$ python -q
>>> import numpy as np
>>> import numpy.linalg as la
>>> np.set_printoptions(suppress=True, linewidth=140)
>>> J = np.load("block5.npy")
>>> print(J)
[[ 4  5  6]
 [ 7  8  9]
 [10 11 12]
 [13 14 15]]
>>> # rows and columns are dependent
>>> print(la.matrix_rank(J))
2
>>> la.rank(J)
Traceback (most recent call last):
  File "<python-input-7>", line 1, in <module>
    la.rank(J)
    ^^^^^^^
AttributeError: module 'numpy.linalg' has no attribute 'rank'
>>> print(np.abs(J).max())
15
>>> print(J - J[0])
[[0 0 0]
 [3 3 3]
 [6 6 6]
 [9 9 9]]
>>> print(J.shape)
(4, 3)
>>> blk = np.stack([J, -1 * J, J[::-1]])
>>> print(la.matrix_rank(blk))
[2 2 2]
>>> print(np.einsum("bij,cij->bc", blk, blk))
[[ 1226 -1226   956]
 [-1226  1226  -956]
 [  956  -956  1226]]
>>> print((blk @ J.T).shape)
(3, 4, 4)
>>> print(blk.sum(axis=0))
[[13 14 15]
 [10 11 12]
 [ 7  8  9]
 [ 4  5  6]]
>>> rk = la.matrix_rank(J)
>>> print(rk)
2
>>> null = la.svd(J)[2][rk:].T
>>> print(np.allclose(J @ null, 0))
True
>>> print(np.round(null[:, 0] / null[np.abs(null[:, 0]).round(6).argmax(), 0], 2))
[-0.5  1.  -0.5]
>>> arr = np.array([[1, 1, 1, 1, 1, 1, 1, 1],
...     [1, 1, -1, -1, 1, 1, -1, -1],
...     [1, 1, 1, 1, -1, -1, -1, -1],
...     [1, -1, -1, 1, -1, 1, 1, -1],
...     [1, -1, -1, 1, 1, -1, -1, 1],
...     [1, 1, -1, -1, -1, -1, 1, 1]])
>>> print(arr)
[[ 1  1  1  1  1  1  1  1]
 [ 1  1 -1 -1  1  1 -1 -1]
 [ 1  1  1  1 -1 -1 -1 -1]
 [ 1 -1 -1  1 -1  1  1 -1]
 [ 1 -1 -1  1  1 -1 -1  1]
 [ 1  1 -1 -1 -1 -1  1  1]]
>>> A2 = arr[0, 0] * arr[1:] - np.outer(arr[1:, 0], arr[0])
>>> print(A2)
[[ 0  0 -2 -2  0  0 -2 -2]
 [ 0  0  0  0 -2 -2 -2 -2]
 [ 0 -2 -2  0 -2  0  0 -2]
 [ 0 -2 -2  0  0 -2 -2  0]
 [ 0  0 -2 -2 -2 -2  0  0]]
>>> print(np.flatnonzero(~A2.round(6).any(axis=1)))
[]
>>> A2 = arr / la.norm(arr, axis=1, keepdims=True)
>>> gram = A2 @ A2.T
>>> print((gram - 2 * np.eye(6)).round(6).argmax(axis=1))
[1 0 0 0 0 0]
>>> print(gram.round(2) + 0)
[[1. 0. 0. 0. 0. 0.]
 [0. 1. 0. 0. 0. 0.]
 [0. 0. 1. 0. 0. 0.]
 [0. 0. 0. 1. 0. 0.]
 [0. 0. 0. 0. 1. 0.]
 [0. 0. 0. 0. 0. 1.]]
>>> print(np.argwhere(np.triu(np.abs(gram) > 0.95, 1)))
[]
>>> A2 = np.array([[-2, 2, -3],
...     [-3, -1, 0],
...     [-1, -2, -3],
...     [2, 2, 3],
...     [1, 3, 3],
...     [-3, -1, 2],
...     [1, 3, -2],
...     [3, -2, -2]])
>>> A2 @ arr
Traceback (most recent call last):
  File "<python-input-32>", line 1, in <module>
    A2 @ arr
    ~~~^~~~~
ValueError: matmul: Input operand 1 has a mismatch in its core dimension 0, with gufunc signature (n?,k),(k,m?)->(n?,m?) (size 6 is different from 3)
>>> print(A2.T @ arr.T)
[[ -2 -12  -6  -2  10   0]
 [  4   2  -2   8   6   0]
 [ -2   6  -4   2   4 -12]]
>>> print(np.einsum("ik,kj->ji", arr, A2))
[[ -2 -12  -6  -2  10   0]
 [  4   2  -2   8   6   0]
 [ -2   6  -4   2   4 -12]]
>>> print(np.einsum("ij->j", arr))
[ 6  2 -2  2  0  0  0  0]
>>> print(np.einsum("ik,kj->ij", arr, A2))
[[ -2   4  -2]
 [-12   2   6]
 [ -6  -2  -4]
 [ -2   8   2]
 [ 10   6   4]
 [  0   0 -12]]
>>> print(arr @ A2)
[[ -2   4  -2]
 [-12   2   6]
 [ -6  -2  -4]
 [ -2   8   2]
 [ 10   6   4]
 [  0   0 -12]]
>>> x0 = np.array([7, 1, -4, 4, 3, -3, 9, -4])
>>> print(np.einsum("ij,j->i", arr, x0))
[13  3  3 21  7 13]
>>> print(arr * x0)
[[ 7  1 -4  4  3 -3  9 -4]
 [ 7  1  4 -4  3 -3 -9  4]
 [ 7  1 -4  4 -3  3 -9  4]
 [ 7 -1  4  4 -3 -3  9  4]
 [ 7 -1  4  4  3  3 -9 -4]
 [ 7  1  4 -4 -3  3  9 -4]]
>>> print((arr @ x0).argmax())
3
>>> print((arr * x0).sum(axis=1))
[13  3  3 21  7 13]
>>> rng = np.random.default_rng(8069)
>>> feats = np.triu(rng.random((6, 6)) < 0.4, 1).astype(int)
>>> feats = feats + feats.T
>>> print(feats)
[[0 0 0 1 1 1]
 [0 0 1 0 0 1]
 [0 1 0 0 1 1]
 [1 0 0 0 1 1]
 [1 0 1 1 0 1]
 [1 1 1 1 1 0]]
>>> z = rng.permutation(6)
>>> print(z)
[1 3 4 5 2 0]
>>> A2 = feats[z][:, z]
>>> print(A2)
[[0 0 0 1 1 0]
 [0 0 1 1 0 1]
 [0 1 0 1 1 1]
 [1 1 1 0 1 1]
 [1 0 1 1 0 0]
 [0 1 1 1 0 0]]
>>> print(np.trace(A2))
0
>>> print(np.diag(A2))
[0 0 0 0 0 0]
>>> A2 = la.invert(feats)
Traceback (most recent call last):
  File "<python-input-53>", line 1, in <module>
    A2 = la.invert(feats)
         ^^^^^^^^^
AttributeError: module 'numpy.linalg' has no attribute 'invert'
>>> A2 = la.inv(feats)
>>> print(np.allclose(A2, feats.T))
False
>>> print(A2)
[[-0.5 -0.5  0.   0.5  0.5  0. ]
 [-0.5 -0.5  1.  -0.5  0.5  0. ]
 [ 0.   1.  -0.5  0.  -0.5  0.5]
 [ 0.5 -0.5  0.  -0.5  0.5  0. ]
 [ 0.5  0.5 -0.5  0.5 -1.   0.5]
 [-0.  -0.   0.5 -0.   0.5 -0.5]]
>>> print(np.round(la.inv(A2), 2))
[[-0. -0. -0.  1.  1.  1.]
 [ 0.  0.  1.  0.  0.  1.]
 [ 0.  1.  0.  0.  1.  1.]
 [ 1. -0. -0. -0.  1.  1.]
 [ 1.  0.  1.  1.  0.  1.]
 [ 1.  1.  1.  1.  1.  0.]]
>>> print(round(float(la.cond(feats)), 2))
8.68
>>> print(round(float(la.slogdet(feats)[0]), 2))
1.0
>>> print(round(la.det(feats) * la.det(A2), 2))
1.0
>>> W0 = np.load("run6.npy")
>>> print(W0.round(2))
[[ 0.87  0.5 ]
 [-0.5   0.87]]
>>> # columns are unit length and at right angles
>>> Q = W0.astype(float).copy()
>>> for j in range(2):
...     Q[:, j] -= Q[:, :j] @ (Q[:, :j].T @ Q[:, j])
...     Q[:, j] /= la.norm(Q[:, j])
... 
>>> print(np.round(Q.T @ W0, 2) + 0)
[[1. 0.]
 [0. 1.]]
>>> print(Q.round(2))
[[ 0.87  0.5 ]
 [-0.5   0.87]]
>>> print(np.round(la.pinv(W0), 2))
[[ 0.87 -0.5 ]
 [ 0.5   0.87]]
>>> A = np.load("w.npy")
>>> print(A.round(2))
[[ 0.    0.    0.  ]
 [ 0.    0.12 -0.32]
 [ 0.   -0.32  0.88]]
>>> # a projection of rank 1
>>> print((la.matrix_power((A != 0) + (A.T != 0) + np.eye(3), 3) > 0).astype(int))
[[1 0 0]
 [0 1 1]
 [0 1 1]]
>>> print(np.round(A @ A, 2))
[[ 0.    0.    0.  ]
 [ 0.    0.12 -0.32]
 [ 0.   -0.32  0.88]]
>>> print((A != 0).astype(int))
[[0 0 0]
 [0 1 1]
 [0 1 1]]
>>> A2 = np.array([[-1, 3], [1, 1], [-2, -2]])
>>> print(np.round(np.einsum("ij,ij->i", A, A), 2))
[0.   0.12 0.88]
>>> print(np.round(np.einsum("ij->j", A), 2))
[ 0.   -0.2   0.56]
>>> print(np.round(np.einsum("ik,kj->ij", A, A2), 2))
[[ 0.    0.  ]
 [ 0.76  0.76]
 [-2.09 -2.09]]
>>> print(np.round(A @ A2, 2))
[[ 0.    0.  ]
 [ 0.76  0.76]
 [-2.09 -2.09]]
>>> print(la.matrix_rank(np.vstack([A, A2.T])))
3
>>> print(np.abs(np.diag(la.qr(A)[1])) > 1e-9)
[False  True False]
>>> print(np.round(A @ la.pinv(A) @ A, 2))
[[ 0.    0.    0.  ]
 [ 0.    0.12 -0.32]
 [ 0.   -0.32  0.88]]
>>> print(la.lstsq(A[:-1].T, A[-1])[2])
1
>>> print(np.allclose(A[:-1].T @ la.lstsq(A[:-1].T, A[-1])[0], A[-1]))
True
>>> F = np.diag(np.array([2, -1, -2, -2])) + 3 * np.eye(4, k=1) + 3 * np.eye(4, k=-1)
>>> print(F)
[[ 2.  3.  0.  0.]
 [ 3. -1.  3.  0.]
 [ 0.  3. -2.  3.]
 [ 0.  0.  3. -2.]]
>>> # equal to its transpose
>>> x0 = np.array([5, 6, 7, 0])
>>> target = F @ x0
>>> print(target)
[28. 30.  4. 21.]
>>> print(np.round(la.solve(F.T, F[1]), 2) + 0)
[0. 1. 0. 0.]
>>> print(np.round(la.solve(F, target + F[:, 2]), 2) + 0)
[5. 6. 8. 0.]
>>> print(round(float(la.norm(arr, 2)), 2))
2.83
>>> print(np.round(la.norm(arr, axis=0), 2))
[2.45 2.45 2.45 2.45 2.45 2.45 2.45 2.45]
>>> print(arr[5] @ arr[2])
0
>>> print(np.round(la.norm(arr) ** 2 / la.norm(arr, 2) ** 2, 2))
6.0
>>> z = rng.permutation(4)
>>> print(z)
[2 0 3 1]
>>> A2 = F[z][:, z]
>>> print(np.allclose(A2, F))
False
>>> print(np.diag(A2))
[-2.  2. -2. -1.]
>>> print([round(float(la.det(F[:i, :i])), 2) + 0 for i in range(1, 5)])
[2.0, -11.0, 4.0, 91.0]
>>> print(round(float(la.eigvalsh(F).min()), 2))
-6.27
>>> print(np.all(la.eigvalsh(F) > 0))
False
>>> print(np.einsum("ii->", F))
-3.0
>>> print(round(float(la.det(2 * F)), 2), np.round(la.det(F), 2))
1456.0 91.0
>>> X = np.loadtxt("x.csv", delimiter=",")
>>> print(X.round(2) + 0)
[[ 1.04 -0.22  2.81 -0.03]
 [-0.75 -0.91 -1.42 -2.36]
 [-0.87  0.63 -2.61  1.02]
 [ 0.99 -0.37  2.78 -0.38]
 [ 0.72 -0.82  2.35 -1.51]
 [ 0.21 -1.16  1.22 -2.47]
 [ 1.05 -0.17  2.81  0.08]
 [-0.46  1.04 -1.8   2.11]
 [-0.88  0.62 -2.62  0.98]
 [-0.69  0.86 -2.29  1.6 ]
 [-1.06 -0.25 -2.6  -1.03]
 [ 0.85 -0.66  2.58 -1.09]
 [ 1.02 -0.29  2.8  -0.19]
 [-0.23  1.15 -1.27  2.45]
 [-0.3   1.12 -1.44  2.36]
 [-1.07 -0.18 -2.66 -0.87]
 [ 0.71 -0.84  2.32 -1.56]
 [-0.86 -0.79 -1.76 -2.13]
 [-0.8   0.74 -2.49  1.28]
 [ 0.1   1.2  -0.45  2.71]
 [ 0.   -1.2   0.71 -2.66]
 [ 0.82  0.84  1.62  2.24]
 [ 1.06 -0.1   2.79  0.25]
 [-0.69 -0.97 -1.22 -2.47]
 [ 0.06 -1.19  0.84 -2.62]
 [-0.55  0.98 -1.99  1.94]
 [ 0.75  0.92  1.41  2.37]
 [ 0.07 -1.19  0.88 -2.61]
 [-0.67 -0.99 -1.14 -2.5 ]
 [-0.45 -1.12 -0.51 -2.7 ]]
>>> # null space of dimension 2
>>> gram = np.cov(X, rowvar=False)
>>> print(np.round(la.eigvalsh(gram)[::-1], 2) + 0)
[5.49 3.74 0.   0.  ]
>>> print(np.round(np.median(X, axis=0), 2))
[-0.11 -0.24 -0.48 -0.28]
>>> print(np.round(np.polyfit(X[:, 0], X[:, 1], 1), 2))
[-0.13 -0.11]
>>> print(np.round(np.corrcoef(X.T), 2))
[[ 1.   -0.12  0.97  0.06]
 [-0.12  1.   -0.35  0.98]
 [ 0.97 -0.35  1.   -0.19]
 [ 0.06  0.98 -0.19  1.  ]]
>>> print(gram.round(2))
[[ 0.56 -0.08  1.5   0.08]
 [-0.08  0.75 -0.63  1.64]
 [ 1.5  -0.63  4.24 -0.74]
 [ 0.08  1.64 -0.74  3.67]]
>>> print(np.argwhere(np.triu(np.abs(np.corrcoef(X.T)) > 0.8, 1)))
[[0 2]
 [1 3]]
>>> ev, evecs = la.eigh(gram)
>>> x0 = np.array([1, -3, 1, -2])
>>> print(np.round(evecs * np.maximum(ev, 0) @ evecs.T, 2))
[[ 0.56 -0.08  1.5   0.08]
 [-0.08  0.75 -0.63  1.64]
 [ 1.5  -0.63  4.24 -0.74]
 [ 0.08  1.64 -0.74  3.67]]
>>> basis = X[[4, 7]].astype(float)
>>> for _ in range(5):
...     z = la.norm(X[:, None] - basis, axis=-1).argmin(axis=1)
...     basis = np.array([X[z == j].mean(axis=0) for j in range(2)])
... 
>>> print(z)
[0 0 1 0 0 0 0 1 1 1 1 0 0 1 1 1 0 0 1 1 0 1 0 0 0 1 1 0 0 0]
>>> print(np.bincount(z))
[17 13]
